% python3 -q
>>> import numpy as np
>>> from numpy import linalg as LA
>>> np.set_printoptions(suppress=True, linewidth=140)
>>> def rnd(a):
...     return np.round(a, 2) + 0
... 
>>> Y = np.array([[-1], [2], [0], [1], [2], [2], [-2], [-1], [1], [2], [-1], [-2]])
>>> cent = np.array([[2, 0, 1, 0, 3, 1, 2, 1, 2, 2, 0, 2, 2]])
>>> rng = np.random.default_rng(342245)
>>> M = Y @ cent + 0.05 * rng.normal(size=(12, 13))
>>> rnd(M)
array([[-1.98,  0.01, -1.08,  0.01, -2.97, -1.05, -1.98, -1.  , -2.04, -1.9 ,  0.02, -1.95, -2.  ],
       [ 3.96, -0.02,  2.01,  0.04,  5.97,  1.92,  4.14,  1.96,  4.01,  4.  , -0.05,  3.95,  3.95],
       [ 0.03,  0.06, -0.01, -0.11,  0.  ,  0.06,  0.08, -0.01, -0.01, -0.12,  0.02, -0.02,  0.  ],
       [ 2.  , -0.04,  0.96,  0.01,  3.01,  1.06,  2.  ,  0.96,  1.92,  1.99, -0.02,  2.01,  2.03],
       [ 3.97,  0.02,  2.1 , -0.13,  6.01,  2.07,  4.01,  2.02,  3.99,  4.03, -0.08,  3.98,  4.07],
       [ 4.03,  0.01,  1.99,  0.03,  5.95,  2.02,  4.05,  2.05,  4.05,  3.96, -0.01,  3.98,  3.93],
       [-4.07, -0.01, -1.95, -0.01, -6.  , -2.1 , -4.03, -1.98, -3.94, -4.03,  0.08, -3.99, -4.09],
       [-1.88,  0.03, -0.95,  0.03, -2.99, -0.95, -1.9 , -0.99, -2.01, -2.04,  0.05, -2.1 , -2.05],
       [ 1.96, -0.02,  1.05, -0.09,  2.97,  1.01,  1.94,  1.02,  1.95,  2.01,  0.03,  2.07,  2.02],
       [ 4.03, -0.01,  2.03, -0.06,  5.95,  2.07,  4.  ,  1.96,  4.12,  4.04,  0.  ,  4.05,  3.98],
       [-2.  , -0.02, -0.98, -0.06, -2.98, -1.01, -2.01, -0.97, -2.  , -2.05, -0.06, -2.03, -1.99],
       [-3.95, -0.11, -2.03,  0.01, -6.02, -1.98, -4.01, -1.92, -4.  , -3.99,  0.02, -3.95, -3.99]])
>>> vec = np.array([2, 2, -2, 1, -2, 2, -1, -1, 1, 1, 0, 2, 2])
>>> np.sign((M @ vec).round(6))
array([-1.,  1., -1.,  1.,  1.,  1., -1., -1.,  1.,  1., -1., -1.])
>>> rnd(M @ vec)
array([ -6.79,  13.5 ,  -0.03,   7.13,  13.9 ,  13.98, -14.57,  -7.19,   6.95,  14.43,  -7.33, -13.9 ])
>>> LA.matrix_rank(M, rtol=0.1)
np.int64(1)
>>> E = np.load("arr.npy")
>>> E
array([[ -61,  -23,  -46,   62,  -11,  -55,  -11],
       [ -19,   47,   26,  -10,  -19,    7,   13],
       [  75,   18,   20,  -46,   50,   24,  -16],
       [ -36,  -57,  -50,   52,   -5,  -39,  -11],
       [  73,    0,   26,  -52,   31,   42,   -3],
       [  -9,  141,   48,  -24,   18,  -15,   -6],
       [  80,   21,   32,  -58,   42,   39,   -8],
       [   4,  100,   56,  -40,   -4,   20,   12],
       [  44, -111,  -38,    4,   17,   15,   -9],
       [ -26,   69,    6,   12,   11,  -33,  -11],
       [ -79,   32,  -36,   66,   -6,  -74,  -16],
       [  78, -117,    6,  -48,   -9,   81,   21],
       [ -49,   33,    6,   18,  -29,  -15,   11]])
>>> vec = np.array([-1, -2, 0, 0, -1, 0, 2])
>>> (E @ vec).argmax()
np.int64(11)
>>> E @ np.ones(7)
array([-145.,   45.,  125., -146.,  117.,  153.,  148.,  148.,  -78.,   28., -113.,   12.,  -25.])
>>> (E * vec).sum(axis=1)
array([  96,  -30, -193,  133, -110, -303, -180, -176,  143, -145,  -11,  207,   34])
>>> np.einsum("ij,j->i", E, vec)
array([  96,  -30, -193,  133, -110, -303, -180, -176,  143, -145,  -11,  207,   34])
>>> np.sign((E @ vec).round(6))
array([ 1, -1, -1,  1, -1, -1, -1, -1,  1, -1, -1,  1,  1])
>>> U, sig, vt = LA.svd(E)
>>> V = vt[:(sig > 1e-8).sum()]
>>> vec = E[5] + 3 * E[0] + rng.integers(2) * np.eye(7)[3]
>>> vec
array([-192.,   72.,  -90.,  162.,  -15., -180.,  -39.])
>>> LA.matrix_rank(np.vstack([E, vec]))
np.int64(3)
>>> rnd(np.diag(V.T @ V))
array([0.55, 0.86, 0.26, 0.29, 0.48, 0.39, 0.18])
>>> rnd(V.T @ V)
array([[ 0.55, -0.12,  0.04, -0.27,  0.34,  0.17, -0.12],
       [-0.12,  0.86,  0.26, -0.09,  0.09, -0.14, -0.04],
       [ 0.04,  0.26,  0.26, -0.22, -0.12,  0.22,  0.13],
       [-0.27, -0.09, -0.22,  0.29, -0.03, -0.27, -0.07],
       [ 0.34,  0.09, -0.12, -0.03,  0.48, -0.19, -0.27],
       [ 0.17, -0.14,  0.22, -0.27, -0.19,  0.39,  0.19],
       [-0.12, -0.04,  0.13, -0.07, -0.27,  0.19,  0.18]])
>>> rnd(LA.norm(vec - V.T @ V @ vec))
np.float64(0.0)
>>> m1 = np.load("block16.npy")
>>> m1
array([[-2,  0,  0,  0,  0,  3,  2,  0, -1, -2],
       [ 1, -3, -3,  0,  1, -2,  1, -2,  0, -2],
       [ 1, -2, -1,  0,  3,  1,  1,  1,  3, -3],
       [ 1, -1, -1,  3, -3, -1, -1,  3, -3,  2],
       [-1, -3,  2,  0, -3,  0, -3, -3,  1,  0],
       [ 1,  2,  0, -2,  3, -2,  2,  2,  1, -1],
       [-2, -1,  0,  1, -1,  3, -2,  1, -2, -2],
       [-2,  1,  2,  3, -1,  1,  3, -1,  1, -2],
       [ 1, -1,  1, -1,  3, -3,  0, -3,  1, -1],
       [ 0, -3,  2,  0, -3,  1,  3, -3, -1,  3]])
>>> T = np.stack([m1, 2 * m1, m1[::-1]])
>>> rnd(LA.norm(T, axis=(1, 2)))
array([18.92, 37.84, 18.92])
>>> LA.matrix_rank(T)
array([10, 10, 10])
>>> np.einsum("bij,cij->bc", T, T)
array([[ 358,  716,   14],
       [ 716, 1432,   28],
       [  14,   28,  358]])
>>> T.sum(axis=0)
array([[ -6,  -3,   2,   0,  -3,  10,   9,  -3,  -4,  -3],
       [  4, -10,  -8,  -1,   6,  -9,   3,  -9,   1,  -7],
       [  1,  -5,  -1,   3,   8,   4,   6,   2,  10, -11],
       [  1,  -4,  -3,  10, -10,   0,  -5,  10, -11,   4],
       [ -2,  -7,   6,  -2,  -6,  -2,  -7,  -7,   4,  -1],
       [  2,   3,   2,  -6,   6,  -6,   3,   3,   4,  -3],
       [ -5,  -4,  -1,   6,  -6,   8,  -7,   6,  -9,  -4],
       [ -5,   1,   5,   9,   0,   4,  10,  -2,   6,  -9],
       [  4,  -6,   0,  -3,  10, -11,   1, -11,   3,  -5],
       [ -2,  -9,   6,   0,  -9,   6,  11,  -9,  -4,   7]])
